$ ipython --no-banner

In [1]: import numpy as np

In [2]: np.set_printoptions(suppress=True, linewidth=120)

In [3]: rnd = lambda a: np.round(a, 3) + 0

In [4]: arr = np.load("block15.npy")

In [5]: print(arr)
[[-14.036   5.656  14.074  -2.844 -14.113 -16.913]
 [-11.89    4.858  11.954  -2.285 -11.994 -14.347]
 [ -1.434   0.63    1.51   -0.301  -1.444  -1.615]
 [  2.42   -0.962  -2.364   0.447   2.352   2.855]
 [  0.65   -0.262  -0.611   0.118   0.566   0.836]
 [  4.865  -1.956  -4.85    1.019   4.88    5.784]
 [ -1.206   0.52    1.166  -0.228  -1.086  -1.337]
 [  1.286  -0.547  -1.358   0.214   1.342   1.711]
 [  5.75   -2.336  -5.769   1.04    5.829   6.886]
 [ -2.897   1.044   2.865  -0.548  -2.766  -3.387]
 [ -4.458   1.759   4.497  -0.93   -4.592  -5.364]
 [  5.15   -2.113  -5.23    1.025   5.206   6.147]
 [  0.051  -0.03   -0.142   0.048   0.163   0.15 ]
 [  0.032  -0.008  -0.057  -0.009   0.073   0.05 ]
 [ -6.787   2.823   6.893  -1.378  -6.818  -8.26 ]
 [  2.44   -1.008  -2.321   0.409   2.287   2.769]
 [ -2.036   0.75    2.047  -0.473  -1.951  -2.277]
 [  3.781  -1.466  -3.786   0.831   3.826   4.537]
 [ -0.357   0.152   0.305  -0.16   -0.298  -0.374]
 [ -6.441   2.623   6.508  -1.246  -6.487  -7.703]
 [  9.119  -3.595  -9.171   1.801   9.135  10.85 ]
 [ -0.363   0.207   0.335  -0.096  -0.357  -0.333]
 [ -3.103   1.257   3.031  -0.679  -3.114  -3.719]
 [ -8.701   3.388   8.712  -1.748  -8.715 -10.482]]

In [6]: Y = np.c_[arr[:, :2] @ np.array([[-4, -1], [0, 1]]), np.array([-5, 3, -8, -1, 8, -1, -7, -4, 1, 9, 6, -1, -4, 4, 6, 7, -6, 0, 5, 0, 5, 4, -2, 8])]

In [7]: print(rnd(Y))
[[ 56.144  19.692  -5.   ]
 [ 47.56   16.748   3.   ]
 [  5.736   2.064  -8.   ]
 [ -9.68   -3.382  -1.   ]
 [ -2.6    -0.912   8.   ]
 [-19.46   -6.821  -1.   ]
 [  4.824   1.726  -7.   ]
 [ -5.144  -1.833  -4.   ]
 [-23.     -8.086   1.   ]
 [ 11.588   3.941   9.   ]
 [ 17.832   6.217   6.   ]
 [-20.6    -7.263  -1.   ]
 [ -0.204  -0.081  -4.   ]
 [ -0.128  -0.04    4.   ]
 [ 27.148   9.61    6.   ]
 [ -9.76   -3.448   7.   ]
 [  8.144   2.786  -6.   ]
 [-15.124  -5.247   0.   ]
 [  1.428   0.509   5.   ]
 [ 25.764   9.064   0.   ]
 [-36.476 -12.714   5.   ]
 [  1.452   0.57    4.   ]
 [ 12.412   4.36   -2.   ]
 [ 34.804  12.089   8.   ]]

In [8]: print(np.linalg.matrix_rank(Y))
3

In [9]: print(rnd(np.linalg.norm(Y - arr @ np.linalg.lstsq(arr, Y)[0], axis=0)))
[ 0.     0.    22.093]

In [10]: print(rnd(np.linalg.norm(np.linalg.qr(arr)[0].T @ Y, axis=0) ** 2 / ((Y ** 2).sum(axis=0) + 1e-12)))
[1.    1.    0.231]

In [11]: print(rnd(np.linalg.lstsq(arr, Y[:, 0])[0]))
[-4.  0.  0.  0.  0.  0.]
